% python3 -q
>>> import numpy as np
>>> import numpy.linalg as la
>>> np.set_printoptions(precision=3, suppress=True, linewidth=200, sign=" ")
>>> arr = -1 * np.eye(6) + np.ones((6, 6))
>>> print(arr)
[[ 0.  1.  1.  1.  1.  1.]
 [ 1.  0.  1.  1.  1.  1.]
 [ 1.  1.  0.  1.  1.  1.]
 [ 1.  1.  1.  0.  1.  1.]
 [ 1.  1.  1.  1.  0.  1.]
 [ 1.  1.  1.  1.  1.  0.]]
>>> print(arr @ np.ones(6))
[ 5.  5.  5.  5.  5.  5.]
>>> x0 = np.array([0, 3, 3, 2, 1, 0])
>>> target = arr @ x0
>>> print(target)
[ 9.  6.  6.  7.  8.  9.]
>>> print(la.solve(arr, arr[:, 0]))
[ 1.  0. -0. -0. -0. -0.]
>>> print(la.solve(arr.T, arr[2]))
[ 0.  0.  1. -0. -0. -0.]
>>> E = np.load("x.npy")
>>> print(E)
[[ 1.171  0.48  -0.43   0.607 -0.697  0.373]
 [ 0.48   0.009  1.694  0.15   1.139 -1.137]
 [-0.43   1.694 -0.592  1.494  1.435  0.464]
 [ 0.607  0.15   1.494 -0.334 -0.375  1.074]
 [-0.697  1.139  1.435 -0.375  0.135 -0.554]
 [ 0.373 -1.137  0.464  1.074 -0.554 -0.389]]
>>> vals, V = la.eigh(E)
>>> print(np.unique(vals.round(6) + 0, return_counts=True)[1])
[ 1  1  1  1  1  1]
>>> print(la.svd(E, compute_uv=False))
[ 3.  3.  2.  2.  1.  1.]
>>> print((vals > 1e-8).sum(), (vals < -1e-8).sum())
3 3
>>> print(np.round(la.eigvalsh(E + -3 * np.eye(6)), 3) + 0)
[-6. -5. -4. -2. -1.  0.]
>>> other = E / np.sqrt((E ** 2).mean(axis=1, keepdims=True))
>>> print(la.matrix_rank(other) == la.matrix_rank(E))
True
>>> print(la.matrix_rank(E - E.mean(axis=1, keepdims=True)))
5
>>> print(other[5])
[ 0.506 -1.543  0.63   1.457 -0.752 -0.528]
>>> print(np.all(la.eigvalsh(E) > 0))
False
>>> print(np.round(la.eigvalsh(E).min(), 3))
-3.0
>>> U, sv, Vt = la.svd(E, full_matrices=False)
>>> print(sv / sv[0])
[ 1.     1.     0.667  0.666  0.333  0.333]
>>> print(np.round(U.T @ U, 3) + 0)
[[ 1.  0.  0.  0.  0.  0.]
 [ 0.  1.  0.  0.  0.  0.]
 [ 0.  0.  1.  0.  0.  0.]
 [ 0.  0.  0.  1.  0.  0.]
 [ 0.  0.  0.  0.  1.  0.]
 [ 0.  0.  0.  0.  0.  1.]]
>>> print(np.cumsum(sv ** 2) / np.sum(sv ** 2))
[ 0.321  0.643  0.786  0.929  0.964  1.   ]
>>> print(round(np.sqrt((sv ** 2).sum()), 3), round(float(la.norm(E)), 3))
5.291 5.291
>>> print(np.round(Vt @ Vt.T, 3) + 0)
[[ 1.  0.  0.  0.  0.  0.]
 [ 0.  1.  0.  0.  0.  0.]
 [ 0.  0.  1.  0.  0.  0.]
 [ 0.  0.  0.  1.  0.  0.]
 [ 0.  0.  0.  0.  1.  0.]
 [ 0.  0.  0.  0.  0.  1.]]
>>> print(np.allclose(E, E.T))
True
>>> print(round(float(np.abs(la.eigvals(E)).max()), 3))
3.0
>>> print((E + E.T) / 2)
[[ 1.171  0.48  -0.43   0.607 -0.697  0.373]
 [ 0.48   0.009  1.694  0.15   1.139 -1.137]
 [-0.43   1.694 -0.592  1.494  1.435  0.464]
 [ 0.607  0.15   1.494 -0.334 -0.375  1.074]
 [-0.697  1.139  1.435 -0.375  0.135 -0.554]
 [ 0.373 -1.137  0.464  1.074 -0.554 -0.389]]
>>> E.inv()
Traceback (most recent call last):
  File "<python-input-33>", line 1, in <module>
    E.inv()
    ^^^^^
AttributeError: 'numpy.ndarray' object has no attribute 'inv'
>>> print(np.sort(np.abs(la.eigvals(E))))
[ 1.  1.  2.  2.  3.  3.]
>>> la.determinant(E)
Traceback (most recent call last):
  File "<python-input-35>", line 1, in <module>
    la.determinant(E)
    ^^^^^^^^^^^^^^
AttributeError: module 'numpy.linalg' has no attribute 'determinant'
>>> J = np.loadtxt("a.csv", delimiter=",")
>>> print(J)
[[  1.  -1.   2.   3.   1.]
 [  3.   0.  -3.  -2.  -2.]
 [  3.   0.  -1.  -3.   2.]
 [ -3.   1.   1.   2.   1.]
 [  2.  -2.  -3.   0.   3.]
 [  1.   1.   2.   0.  -2.]
 [ -1.   2.   3.   3.  -2.]
 [ -2.  -3.   3.  -3.   2.]
 [  3.   2.   1.  -2.  -3.]
 [ 13.  -1. -10.  -5.  -7.]]
>>> d = la.norm(J[:, None] - J[None], axis=-1)
>>> print(la.norm(J, axis=1))
[  4.      5.099   4.796   4.      5.099   3.162   5.196   5.916   5.196  18.547]
>>> print(np.unravel_index(d.round(6).argmax(), d.shape))
(np.int64(3), np.int64(9))
>>> print(d[5])
[  4.69    5.831   6.245   5.477   7.746   0.      3.873   7.141   3.317  18.493]
>>> print(np.flatnonzero(d[5] < d.mean() / 2))
[ 5  6  8]
>>> print(d.mean(axis=1).argmax())
9
>>> print(d.shape)
(10, 10)
>>> r0 = np.array([0, 2, 5])
>>> print(np.polyval(r0, J[1]))
[11.  5. -1.  1.  1.]
>>> print(np.correlate(J[1], J[2], "full"))
[ 6. -9. -9.  5. 14.  8. -7. -6. -6.]
>>> proj = J @ la.solve(J.T @ J, J.T)
>>> print(la.matrix_rank(np.eye(10) - proj))
5
>>> print(np.round(la.eigvalsh(proj), 3) + 0)
[ 0.  0.  0.  0.  0.  1.  1.  1.  1.  1.]
>>> print(np.round(np.trace(proj), 3))
5.0
>>> print(np.diag(proj))
[ 0.751  0.099  0.756  0.139  0.459  0.212  0.342  0.867  0.488  0.887]
>>> Xc = J - J.mean(axis=0)
>>> V = la.svd(Xc)[2][:1]
>>> other = Xc - Xc @ V.T @ V
>>> print(la.norm(other, axis=1).round(6).argmax())
7
>>> print(other.std(axis=0))
[ 0.769  1.562  1.302  1.821  2.024]
>>> print(np.round(la.norm(other) / la.norm(Xc), 3))
0.494
>>> print(np.cov(Xc @ V.T, rowvar=False))
41.8027269782204
>>> print(np.diag(V.T @ V))
[ 0.452  0.001  0.339  0.093  0.115]
>>> rng = np.random.default_rng(7448)
>>> mat = rng.normal(size=(18, 9)) + 10 * np.array([5, -1, -2, 2, 3, -3, 3, -2, 0])
>>> print(mat)
[[ 51.597 -10.372 -20.355  19.446  29.012 -28.117  29.2   -21.52   -0.046]
 [ 48.903 -10.193 -23.349  20.916  29.339 -30.371  29.04  -21.171   2.061]
 [ 49.1    -9.051 -20.51   18.598  28.703 -30.935  29.747 -21.524  -1.923]
 [ 51.059 -11.833 -20.324  20.329  29.416 -29.272  29.943 -21.584   1.077]
 [ 49.516  -9.887 -19.938  19.287  31.479 -30.89   29.678 -20.196   0.316]
 [ 53.326 -10.197 -19.081  18.421  29.683 -30.551  29.861 -22.429  -0.167]
 [ 49.691 -10.602 -20.824  20.737  27.836 -27.723  30.347 -20.494   0.706]
 [ 49.975  -9.257 -18.827  20.283  28.659 -30.072  31.29  -20.178   0.3  ]
 [ 48.604 -10.815 -19.052  22.217  27.941 -28.148  30.75  -18.02   -0.395]
 [ 50.566  -9.971 -20.398  18.984  31.142 -28.902  29.548 -21.411  -1.28 ]
 [ 50.687  -9.335 -19.539  19.84   30.504 -30.01   30.692 -19.685  -1.199]
 [ 50.609 -11.254 -21.201  18.509  29.277 -30.005  31.06  -19.607   0.619]
 [ 49.033 -10.009 -20.397  20.856  28.219 -29.184  28.578 -20.877   0.7  ]
 [ 48.698 -10.383 -21.019  21.102  30.081 -28.476  30.576 -19.578   0.49 ]
 [ 49.767  -9.588 -20.201  21.197  30.675 -31.561  31.391 -19.588   0.816]
 [ 50.419 -10.114 -20.517  18.784  29.308 -31.166  30.246 -19.75    1.348]
 [ 50.254 -10.264 -19.773  20.164  30.752 -27.864  30.599 -19.617  -0.453]
 [ 49.074  -9.669 -19.411  18.532  31.112 -28.181  29.405 -19.327  -1.433]]
>>> other = np.c_[mat[:, :7] @ np.array([[0, 2, 0, 0, 3, 2, 1],
...     [0, 3, 3, 1, 3, 0, 3],
...     [2, 3, 2, 1, 2, 1, 3],
...     [0, 1, 1, 2, 3, 0, 2],
...     [3, 0, 2, 2, 2, 1, 2],
...     [0, 3, 3, 1, 2, 3, 2],
...     [0, 3, 1, 2, 3, 1, 0]]), np.array([3, 2, -1, 1, 1, -3, 3, 3, 3, -2, -3, -3, 3, 3, 2, -2, 1, 0])]
>>> print(other)
[[ 46.325  33.705 -49.51   96.47  230.691  56.698   0.096   3.   ]
 [ 41.319  14.101 -59.757  94.675 217.232  41.721 -11.956   2.   ]
 [ 45.09   24.553 -55.225  93.602 219.702  43.336  -6.849  -1.   ]
 [ 47.599  27.992 -54.858  97.948 228.137  53.338  -4.465   1.   ]
 [ 54.561  25.205 -50.285 100.173 227.082  47.58   -0.208   1.   ]
 [ 50.886  35.17  -52.758  96.101 234.336  55.464   0.598  -3.   ]
 [ 41.861  33.716 -49.865  98.692 229.099  53.571  -2.885   3.   ]
 [ 48.323  39.632 -46.752 102.307 236.39   50.854   3.46    3.   ]
 [ 45.719  37.63  -46.146 103.8   233.75   52.403   3.022   3.   ]
 [ 52.631  30.947 -46.599 100.077 231.065  54.718   1.908  -2.   ]
 [ 52.434  36.637 -45.573 103.189 237.562  53.      4.733  -3.   ]
 [ 45.428  25.526 -58.057  95.231 222.912  50.338 -11.196  -3.   ]
 [ 43.864  25.886 -52.5    95.716 222.649  46.913  -2.403   3.   ]
 [ 48.206  30.591 -46.774 103.641 231.151  51.604  -0.093   3.   ]
 [ 51.623  30.854 -49.912 105.176 236.127  46.714   1.021   2.   ]
 [ 46.891  24.968 -57.229  94.879 223.255  46.377  -7.623  -2.   ]
 [ 52.71   38.767 -41.663 105.13  238.49   58.494   6.247   1.   ]
 [ 54.515  33.114 -42.209 100.838 229.067  54.711   4.762   0.   ]]
>>> print(la.matrix_rank(other))
8
>>> print(la.matrix_rank(np.c_[mat, other]))
10
>>> print(np.round(la.norm(other - mat @ la.lstsq(mat, other)[0], axis=0), 3) + 0)
[ 0.     0.     0.     0.     0.     0.     0.     4.642]
>>> print(la.norm(la.qr(mat)[0].T @ other, axis=0) ** 2 / ((other ** 2).sum(axis=0) + 1e-12))
[ 1.     1.     1.     1.     1.     1.     1.     0.787]
>>> print(np.round(la.lstsq(mat, other[:, 0])[0], 3) + 0)
[ 0.  0.  2.  0.  3.  0.  0.  0.  0.]
>>> F = np.loadtxt("w.csv", delimiter=",")
>>> print(F)
[[ 4.397  0.991 -0.387  3.888  1.397  2.01   2.439 -1.872 -1.845  3.649 -1.059]
 [ 1.927  1.968  0.057  1.061 -0.222  2.22   0.098 -1.24  -0.64   0.861 -0.48 ]
 [ 1.858 -1.08  -0.122  2.177 -0.95   1.803  1.032  0.495 -0.193  1.321  1.238]
 [ 0.672 -1.363  0.023  2.852 -1.22   2.215  1.195  0.618  0.806  0.129  0.716]
 [ 1.721  0.868 -0.085  0.713  0.561 -0.445  0.756 -0.809 -0.951  1.453 -0.865]]
>>> blk = np.stack([F, -1 * F, F[::-1]])
>>> print(blk.sum(axis=0))
[[ 1.721  0.868 -0.085  0.713  0.561 -0.445  0.756 -0.809 -0.951  1.453 -0.865]
 [ 0.672 -1.363  0.023  2.852 -1.22   2.215  1.195  0.618  0.806  0.129  0.716]
 [ 1.858 -1.08  -0.122  2.177 -0.95   1.803  1.032  0.495 -0.193  1.321  1.238]
 [ 1.927  1.968  0.057  1.061 -0.222  2.22   0.098 -1.24  -0.64   0.861 -0.48 ]
 [ 4.397  0.991 -0.387  3.888  1.397  2.01   2.439 -1.872 -1.845  3.649 -1.059]]
>>> print(la.matrix_rank(blk))
[ 5  5  5]
>>> print(np.einsum("bij,cij->bc", blk, blk))
[[ 133.201 -133.201   73.917]
 [-133.201  133.201  -73.917]
 [  73.917  -73.917  133.201]]
>>> print(la.matrix_rank(blk.reshape(3, -1)))
2
>>> print(blk.shape)
(3, 5, 11)
>>> print(la.norm(blk, axis=(1, 2)))
[ 11.541  11.541  11.541]
>>> print((blk @ F.T).shape)
(3, 5, 5)
